In [1]: import numpy as np

In [2]: np.set_printoptions(precision=2, suppress=True, linewidth=160)

In [3]: W0 = np.loadtxt("m.csv", delimiter=",")

In [4]: W0
Out[4]: 
array([[ 0.7, -1.4, -0.6, -1. ],
       [-1.1,  0.2,  0.8, -0.5],
       [-0.5, -0.8, -0.4, -1.1],
       [ 0.3, -1.4, -2.1,  0.1],
       [-0.8, -0.4, -1.6, -0.2]])

In [5]: hat = W0 @ np.linalg.solve(W0.T @ W0, W0.T)

In [6]: np.round(np.trace(hat), 2)
Out[6]: np.float64(4.0)

In [7]: np.round((np.eye(5) - hat) @ W0, 2) + 0
Out[7]: 
array([[0., 0., 0., 0.],
       [0., 0., 0., 0.],
       [0., 0., 0., 0.],
       [0., 0., 0., 0.],
       [0., 0., 0., 0.]])

In [8]: np.round(np.linalg.eigvalsh(hat), 2) + 0
Out[8]: array([0., 1., 1., 1., 1.])

In [9]: def softmax(z):
   ...:     e = np.exp(z - z.max(axis=-1, keepdims=True))
   ...:     return e / e.sum(axis=-1, keepdims=True)
   ...: 

In [10]: np.round(softmax(10 * W0[4]), 2) + 0
Out[10]: array([0.  , 0.12, 0.  , 0.88])

In [11]: S = W0 @ W0.T / np.sqrt(4)

In [12]: softmax(S)[4] @ W0
Out[12]: array([-0.2 , -0.91, -1.4 , -0.31])

In [13]: m1 = np.loadtxt("data.csv", delimiter=",")

In [14]: m1
Out[14]: 
array([[ 3.,  0.,  2.,  0.,  0.,  0.,  2.,  1.,  0.],
       [ 2.,  0.,  1.,  0.,  2.,  1.,  2.,  0.,  3.],
       [ 0.,  2.,  1.,  0.,  2.,  1.,  0.,  0.,  3.],
       [13.,  0.,  7.,  0., 10.,  5., 12.,  1., 15.]])

In [15]: Uu, s, Vh = np.linalg.svd(m1)

In [16]: np.argmax(s[:-1] / (s[1:] + 1e-6)) + 1
Out[16]: np.int64(3)

In [17]: s.round(2) + 0
Out[17]: array([27.43,  4.1 ,  1.91,  0.  ])

In [18]: other = Uu[:, :3] @ np.diag(s[:3]) @ Vh[:3]

In [19]: np.round(np.linalg.norm(m1 - other) / np.linalg.norm(m1), 2)
Out[19]: np.float64(0.0)

In [20]: np.linalg.matrix_rank(other)
Out[20]: np.int64(3)

In [21]: np.linalg.matrix_rank(m1, rtol=0.05)
Out[21]: np.int64(3)

In [22]: np.linalg.norm(m1, axis=1)
Out[22]: array([ 4.24,  4.8 ,  4.36, 26.7 ])

In [23]: np.linalg.norm(m1, axis=2)
AxisError: axis 2 is out of bounds for array of dimension 2


In [24]: np.round(np.linalg.norm(m1[2], 1), 2), round(float(np.linalg.norm(m1[2], np.inf)), 2)
Out[24]: (np.float64(9.0), 3.0)

In [25]: np.linalg.norm(m1, axis=0)
Out[25]: array([13.49,  2.  ,  7.42,  0.  , 10.39,  5.2 , 12.33,  1.41, 15.59])

In [26]: other = np.c_[W0[:, :2] @ np.array([[-1, 3], [0, -2]]), np.array([2, 8, -8, 9, 3])]

In [27]: other
Out[27]: 
array([[-0.7,  4.9,  2. ],
       [ 1.1, -3.7,  8. ],
       [ 0.5,  0.1, -8. ],
       [-0.3,  3.7,  9. ],
       [ 0.8, -1.6,  3. ]])

In [28]: np.round(np.linalg.norm(other - W0 @ np.linalg.lstsq(W0, other)[0], axis=0), 2) + 0
Out[28]: array([0.  , 0.  , 8.64])

In [29]: q, evecs = np.linalg.qr(other[:, :2])[0], np.linalg.qr(other[:, 2:])[0]

In [30]: s = np.linalg.svd(q.T @ evecs, compute_uv=False)

In [31]: round(np.linalg.norm(q @ q.T - evecs @ evecs.T, 2), 2)
Out[31]: np.float64(1.0)

In [32]: (s > 0.9).sum()
Out[32]: np.int64(0)

In [33]: np.degrees(np.arccos(s.clip(0, 1)))
Out[33]: array([70.62])

In [34]: s
Out[34]: array([0.33])

In [35]: M = np.loadtxt("test4.csv", delimiter=",")

In [36]: M
Out[36]: 
array([[ 1.,  4.,  1., -4.,  2.,  1.,  4., -4.,  0.,  3.],
       [ 0., -4.,  3., -4., -1.,  1., -2., -5., -2.,  3.],
       [-1., -2.,  0., -5.,  0.,  4.,  4., -5.,  4.,  8.],
       [-2.,  2., -4., -5., -5., -5., -4., -5.,  5.,  9.],
       [-4.,  0.,  1.,  2., -5., -2.,  3.,  3.,  4.,  3.],
       [-3., -2.,  2., -2., -2.,  4.,  1., -1.,  0.,  2.],
       [-3., -4.,  1.,  0., -5.,  1.,  5.,  2., -1.,  0.],
       [ 5.,  4.,  1., -5., -5., -1., -1.,  0.,  3.,  8.],
       [ 4., -2., -2., -1.,  1.,  5.,  1., -2., -3.,  0.],
       [ 0.,  0.,  0.,  0.,  0.,  0.,  0.,  0.,  0.,  0.]])

In [37]: r = np.linalg.matrix_rank(M)

In [38]: r
Out[38]: np.int64(9)

In [39]: null = np.linalg.svd(M)[2][r:].T

In [40]: np.allclose(M @ null, 0)
Out[40]: True

In [41]: np.round(M @ null, 2) + 0
Out[41]: 
array([[0.],
       [0.],
       [0.],
       [0.],
       [0.],
       [0.],
       [0.],
       [0.],
       [0.],
       [0.]])

In [42]: null.shape
Out[42]: (10, 1)

In [43]: null[:, 0] / null[np.abs(null[:, 0]).round(6).argmax(), 0]
Out[43]: array([-0.36, -0.05, -0.19,  0.06,  0.6 , -0.18, -0.05,  0.71, -0.92,  1.  ])

In [44]: [int(np.linalg.matrix_rank(M[:, :j + 1])) for j in range(10)]
Out[44]: [1, 2, 3, 4, 5, 6, 7, 8, 9, 9]

In [45]: np.round(softmax(M[1] + 3), 2) + 0
Out[45]: array([0.02, 0.  , 0.45, 0.  , 0.01, 0.06, 0.  , 0.  , 0.  , 0.45])

In [46]: softmax(M).sum(axis=1)
Out[46]: array([1., 1., 1., 1., 1., 1., 1., 1., 1., 1.])

In [47]: S = M @ M.T / np.sqrt(10)

In [48]: np.round(softmax(S)[1] @ M, 2) + 0
Out[48]: array([ 0.  , -4.  ,  2.99, -4.  , -1.  ,  1.01, -1.99, -5.  , -1.99,  3.01])

In [49]: np.round(softmax(S), 2) + 0
Out[49]: 
array([[0.83, 0.  , 0.17, 0.  , 0.  , 0.  , 0.  , 0.  , 0.  , 0.  ],
       [0.  , 1.  , 0.  , 0.  , 0.  , 0.  , 0.  , 0.  , 0.  , 0.  ],
       [0.  , 0.  , 1.  , 0.  , 0.  , 0.  , 0.  , 0.  , 0.  , 0.  ],
       [0.  , 0.  , 0.  , 1.  , 0.  , 0.  , 0.  , 0.  , 0.  , 0.  ],
       [0.  , 0.  , 0.  , 0.  , 1.  , 0.  , 0.  , 0.  , 0.  , 0.  ],
       [0.  , 0.  , 0.97, 0.  , 0.  , 0.03, 0.  , 0.  , 0.  , 0.  ],
       [0.  , 0.  , 0.  , 0.  , 0.  , 0.  , 1.  , 0.  , 0.  , 0.  ],
       [0.  , 0.  , 0.  , 0.  , 0.  , 0.  , 0.  , 1.  , 0.  , 0.  ],
       [0.  , 0.  , 0.  , 0.  , 0.  , 0.  , 0.  , 0.  , 1.  , 0.  ],
       [0.1 , 0.1 , 0.1 , 0.1 , 0.1 , 0.1 , 0.1 , 0.1 , 0.1 , 0.1 ]])

In [50]: np.round(softmax(S + np.triu(np.full(S.shape, -np.inf), 1)), 2) + 0
Out[50]: 
array([[1.  , 0.  , 0.  , 0.  , 0.  , 0.  , 0.  , 0.  , 0.  , 0.  ],
       [0.  , 1.  , 0.  , 0.  , 0.  , 0.  , 0.  , 0.  , 0.  , 0.  ],
       [0.  , 0.  , 1.  , 0.  , 0.  , 0.  , 0.  , 0.  , 0.  , 0.  ],
       [0.  , 0.  , 0.  , 1.  , 0.  , 0.  , 0.  , 0.  , 0.  , 0.  ],
       [0.  , 0.  , 0.  , 0.  , 1.  , 0.  , 0.  , 0.  , 0.  , 0.  ],
       [0.  , 0.  , 0.97, 0.  , 0.  , 0.03, 0.  , 0.  , 0.  , 0.  ],
       [0.  , 0.  , 0.  , 0.  , 0.  , 0.  , 1.  , 0.  , 0.  , 0.  ],
       [0.  , 0.  , 0.  , 0.  , 0.  , 0.  , 0.  , 1.  , 0.  , 0.  ],
       [0.  , 0.  , 0.  , 0.  , 0.  , 0.  , 0.  , 0.  , 1.  , 0.  ],
       [0.1 , 0.1 , 0.1 , 0.1 , 0.1 , 0.1 , 0.1 , 0.1 , 0.1 , 0.1 ]])

In [51]: softmax(S).round(6).argmax(axis=1)
Out[51]: array([0, 1, 2, 3, 4, 2, 6, 7, 8, 0])

In [52]: rng = np.random.default_rng(148297)

In [53]: labels = rng.permutation(10)

In [54]: labels
Out[54]: array([3, 5, 9, 8, 7, 2, 4, 0, 6, 1])

In [55]: other = M[labels][:, labels]

In [56]: np.trace(other)
Out[56]: np.float64(-7.0)

In [57]: Uu, s, Vh = np.linalg.svd(M)

In [58]: evecs = Vh[:(s > 1e-8).sum()]

In [59]: x0 = M[8] + 4 * M[7] + rng.integers(2) * np.eye(10)[4]

In [60]: x0
Out[60]: array([ 24.,  14.,   2., -21., -18.,   1.,  -3.,  -2.,   9.,  32.])

In [61]: np.allclose(evecs.T @ evecs @ x0, x0)
Out[61]: False

In [62]: np.linalg.matrix_rank(np.vstack([M, x0]))
Out[62]: np.int64(10)

In [63]: np.diag(evecs.T @ evecs)
Out[63]: array([0.96, 1.  , 0.99, 1.  , 0.88, 0.99, 1.  , 0.83, 0.71, 0.66])

In [64]: np.round(evecs.T @ evecs, 2) + 0
Out[64]: 
array([[ 0.96, -0.01, -0.02,  0.01,  0.07, -0.02, -0.01,  0.09, -0.11,  0.12],
       [-0.01,  1.  ,  0.  ,  0.  ,  0.01,  0.  ,  0.  ,  0.01, -0.02,  0.02],
       [-0.02,  0.  ,  0.99,  0.  ,  0.04, -0.01,  0.  ,  0.05, -0.06,  0.07],
       [ 0.01,  0.  ,  0.  ,  1.  , -0.01,  0.  ,  0.  , -0.01,  0.02, -0.02],
       [ 0.07,  0.01,  0.04, -0.01,  0.88,  0.04,  0.01, -0.15,  0.19, -0.21],
       [-0.02,  0.  , -0.01,  0.  ,  0.04,  0.99,  0.  ,  0.04, -0.06,  0.06],
       [-0.01,  0.  ,  0.  ,  0.  ,  0.01,  0.  ,  1.  ,  0.01, -0.02,  0.02],
       [ 0.09,  0.01,  0.05, -0.01, -0.15,  0.04,  0.01,  0.83,  0.23, -0.24],
       [-0.11, -0.02, -0.06,  0.02,  0.19, -0.06, -0.02,  0.23,  0.71,  0.32],
       [ 0.12,  0.02,  0.07, -0.02, -0.21,  0.06,  0.02, -0.24,  0.32,  0.66]])
